$ python3 -q
>>> import numpy as np
>>> np.set_printoptions(suppress=True, linewidth=140)
>>> data = np.array([[4, 3, 5], [4, 1, 3], [4, 0, 5]])
>>> data
array([[4, 3, 5],
       [4, 1, 3],
       [4, 0, 5]])
>>> r0 = np.array([4, 2, 3])
>>> other = data + np.outer(r0, np.eye(3)[0])
>>> np.linalg.matrix_rank(other - data)
np.int64(1)
>>> round(np.linalg.det(other) / np.linalg.det(data), 1), np.round(1 + np.linalg.solve(data, r0)[0], 1)
(np.float64(0.9), np.float64(0.9))
>>> other
array([[8., 3., 5.],
       [6., 1., 3.],
       [7., 0., 5.]])
>>> ev, vecs = np.linalg.eig(data)
>>> print(np.round(np.sort(np.linalg.eigvals(data.T)), 1))
[-1.6  1.5 10.1]
>>> np.round(np.sort(np.linalg.eigvals(data @ data)), 1)
array([  2.3,   2.5, 101.2])
>>> A = np.minimum.outer(np.arange(1, 6), np.arange(1, 6)) * 2
>>> A
array([[ 2,  2,  2,  2,  2],
       [ 2,  4,  4,  4,  4],
       [ 2,  4,  6,  6,  6],
       [ 2,  4,  6,  8,  8],
       [ 2,  4,  6,  8, 10]])
>>> np.round(np.linalg.det(data[::-1]), 1)
np.float64(24.0)
>>> np.kron(np.eye(2, dtype=int), data)
array([[4, 3, 5, 0, 0, 0],
       [4, 1, 3, 0, 0, 0],
       [4, 0, 5, 0, 0, 0],
       [0, 0, 0, 4, 3, 5],
       [0, 0, 0, 4, 1, 3],
       [0, 0, 0, 4, 0, 5]])
>>> print(round(float(np.linalg.eigvals(data).sum().real), 1))
10.0
>>> np.round(np.linalg.eigvals(data), 1)
array([10.1, -1.6,  1.5])
>>> print(round(float(np.linalg.det(2 * data)), 1), round(float(np.linalg.det(data)), 1))
-192.0 -24.0
>>> A @ A
array([[ 20,  36,  48,  56,  60],
       [ 36,  68,  92, 108, 116],
       [ 48,  92, 128, 152, 164],
       [ 56, 108, 152, 184, 200],
       [ 60, 116, 164, 200, 220]])
>>> np.linalg.matrix_power(A, 3)
array([[ 440,  840, 1168, 1400, 1520],
       [ 840, 1608, 2240, 2688, 2920],
       [1168, 2240, 3128, 3760, 4088],
       [1400, 2688, 3760, 4528, 4928],
       [1520, 2920, 4088, 4928, 5368]])
>>> np.allclose(A, A.T)
True
>>> print(np.round(np.poly(A), 1))
[   1.  -30.  140. -224.  144.  -32.]
>>> print(np.round(np.linalg.eigvals(A), 1))
[24.7  2.9  1.2  0.7  0.5]
>>> print(np.kron(np.eye(2, dtype=int), A))
[[ 2  2  2  2  2  0  0  0  0  0]
 [ 2  4  4  4  4  0  0  0  0  0]
 [ 2  4  6  6  6  0  0  0  0  0]
 [ 2  4  6  8  8  0  0  0  0  0]
 [ 2  4  6  8 10  0  0  0  0  0]
 [ 0  0  0  0  0  2  2  2  2  2]
 [ 0  0  0  0  0  2  4  4  4  4]
 [ 0  0  0  0  0  2  4  6  6  6]
 [ 0  0  0  0  0  2  4  6  8  8]
 [ 0  0  0  0  0  2  4  6  8 10]]
>>> W0 = np.load("block0.npy")
>>> W0
array([[ 4.5, -1.4, -1.3, -3.5],
       [-4.6,  2.4, -0.4,  2.6],
       [ 4.9, -2.7,  0.5, -1.9]])
>>> r0, v = W0[2], W0[0]
>>> round(float(r0 @ r0), 1)
35.2
>>> np.round(r0 @ v, 1)
np.float64(31.8)
>>> pr = (r0 @ v) / (r0 @ r0) * r0
>>> round((v - pr) @ r0, 1)
np.float64(-0.0)
>>> print(np.round(np.outer(r0, v), 1))
[[ 22.   -6.9  -6.4 -17.2]
 [-12.2   3.8   3.5   9.5]
 [  2.2  -0.7  -0.6  -1.8]
 [ -8.5   2.7   2.5   6.6]]
>>> pr.round(1)
array([ 4.4, -2.4,  0.5, -1.7])
>>> np.round(v - pr, 1)
array([ 0.1,  1. , -1.8, -1.8])
>>> U, sv, Vt = np.linalg.svd(W0, full_matrices=False)
>>> U.shape, sv.shape, Vt.shape
((3, 3), (3,), (3, 4))
>>> np.round(np.cumsum(sv ** 2) / np.sum(sv ** 2), 1)
array([1., 1., 1.])
>>> G = W0.T @ W0
>>> np.linalg.matrix_rank(G)
np.int64(3)
>>> (W0 @ W0.T).shape
(3, 3)
>>> G.round(1)
array([[ 65.4, -30.6,  -1.6, -37. ],
       [-30.6,  15. ,  -0.5,  16.3],
       [ -1.6,  -0.5,   2.1,   2.6],
       [-37. ,  16.3,   2.6,  22.6]])
>>> np.round(np.linalg.svd(W0, compute_uv=False) ** 2, 1)
array([100.8,   4.2,   0.2])
>>> np.round(np.diag(G), 1)
array([65.4, 15. ,  2.1, 22.6])
>>> K = np.loadtxt("case18.csv", delimiter=",")
>>> K.round(1)
array([[ -2.2,  -0.2,  -1. ,   1.1],
       [ -4.1,  -6. ,  -3.3,  -6. ],
       [  0.1,  -6.2,  -3.9,  -7.7],
       [  3. ,   2.1,  -0.5,   2.5],
       [  5.3,   6. ,   1. ,   6.9],
       [ -0.1,  -2.3,  -2.1,  -2.4],
       [ -3.2,  -3.4,  -2.2,  -2.7],
       [ -4.2,  -3.3,  -2.1,  -2.4],
       [  1.6,  -2.9,  -2.6,  -3.8],
       [  4.4,   0.4,  -1.4,  -0.3],
       [ -2.8,  -9.1,  -4.9, -10.6],
       [  3.6,   0.1,  -1.5,  -0.4]])
>>> [round(float(x), 1) for x in np.linalg.svd(K, compute_uv=False)[:3]]
[25.2, 9.4, 3.4]
>>> np.linalg.cond(K) > 100
np.True_
